In [1]: import numpy as np

In [2]: np.set_printoptions(precision=2, suppress=True, linewidth=100)

In [3]: m1 = np.load("layer0.npy")

In [4]: print(m1)
[[ 5  7  5]
 [ 7 10  6]
 [ 5  6 10]]

In [5]: Y = m1 / np.sqrt((m1 ** 2).mean(axis=1, keepdims=True))

In [6]: print(np.linalg.matrix_rank(Y) == np.linalg.matrix_rank(m1))
True

In [7]: print(np.linalg.matrix_rank(m1 - m1.mean(axis=1, keepdims=True)))
2

In [8]: J = np.load("a.npy")

In [9]: print(J)
[[ 0.93 -0.42  3.37]
 [ 1.05  2.79 -2.1 ]
 [ 0.04  2.95  0.  ]
 [-0.98 -2.76 -0.25]
 [ 0.54  1.38 -1.34]
 [-3.33 -1.91 -1.14]
 [-0.01 -0.59 -0.02]
 [-1.73 -2.72  0.43]
 [ 0.17 -1.51  2.48]
 [-0.49  2.43  1.66]]

In [10]: x0 = np.array([1, 2, 5])

In [11]: target = J @ x0

In [12]: try:
    ...:     np.linalg.solve(J, target)
    ...: except np.linalg.LinAlgError as e:
    ...:     print(repr(e))
    ...: 
LinAlgError('Last 2 dimensions of the array must be square')

In [13]: print(np.linalg.lstsq(J, target)[0])
[1. 2. 5.]

In [14]: rng = np.random.default_rng(445616)

In [15]: target = target + 0.05 * rng.normal(size=10)

In [16]: print(target)
[ 16.96  -3.79   5.96  -7.76  -3.42 -12.87  -1.29  -5.09   9.52  12.65]

In [17]: c, *_ = np.linalg.lstsq(J, target)

In [18]: print([round(float(np.linalg.norm(np.linalg.solve(J.T @ J + lam * np.eye(3), J.T @ target))), 2) for lam in (0, 1, 10, 100)])
[5.48, 5.27, 4.0, 1.23]

In [19]: print(np.round(J.T @ (target - J @ c), 2) + 0)
[0. 0. 0.]

In [20]: mat = np.loadtxt("arr.csv", delimiter=",")

In [21]: print(mat)
[[  -6.99 -107.01  -36.98   15.97]
 [ -68.01  -24.01  -40.    -32.  ]
 [  66.01   -4.     -4.01   32.  ]
 [  84.01   63.02   15.     27.99]]

In [22]: assert mat == mat.T
Traceback (most recent call last):
  Cell In[22], line 1
    assert mat == mat.T
ValueError: The truth value of an array with more than one element is ambiguous. Use a.any() or a.all()


In [23]: print(round(float(np.linalg.det(mat)), 2))
-7785.01

In [24]: print((mat - mat.T) / 2)
[[  0.   -19.5  -51.5  -34.02]
 [ 19.5    0.   -18.   -47.51]
 [ 51.5   18.     0.     8.5 ]
 [ 34.02  47.51  -8.5    0.  ]]

In [25]: print(np.trace(mat))
-7.02

In [26]: print(np.kron(np.eye(2, dtype=int), mat))
[[  -6.99 -107.01  -36.98   15.97   -0.     -0.     -0.      0.  ]
 [ -68.01  -24.01  -40.    -32.     -0.     -0.     -0.     -0.  ]
 [  66.01   -4.     -4.01   32.      0.     -0.     -0.      0.  ]
 [  84.01   63.02   15.     27.99    0.      0.      0.      0.  ]
 [  -0.     -0.     -0.      0.     -6.99 -107.01  -36.98   15.97]
 [  -0.     -0.     -0.     -0.    -68.01  -24.01  -40.    -32.  ]
 [   0.     -0.     -0.      0.     66.01   -4.     -4.01   32.  ]
 [   0.      0.      0.      0.     84.01   63.02   15.     27.99]]

In [27]: print(round(np.linalg.det(mat[::-1]), 2))
-7785.01

In [28]: print(np.round(np.einsum("ij,ji->", mat, mat), 2))
11028.26
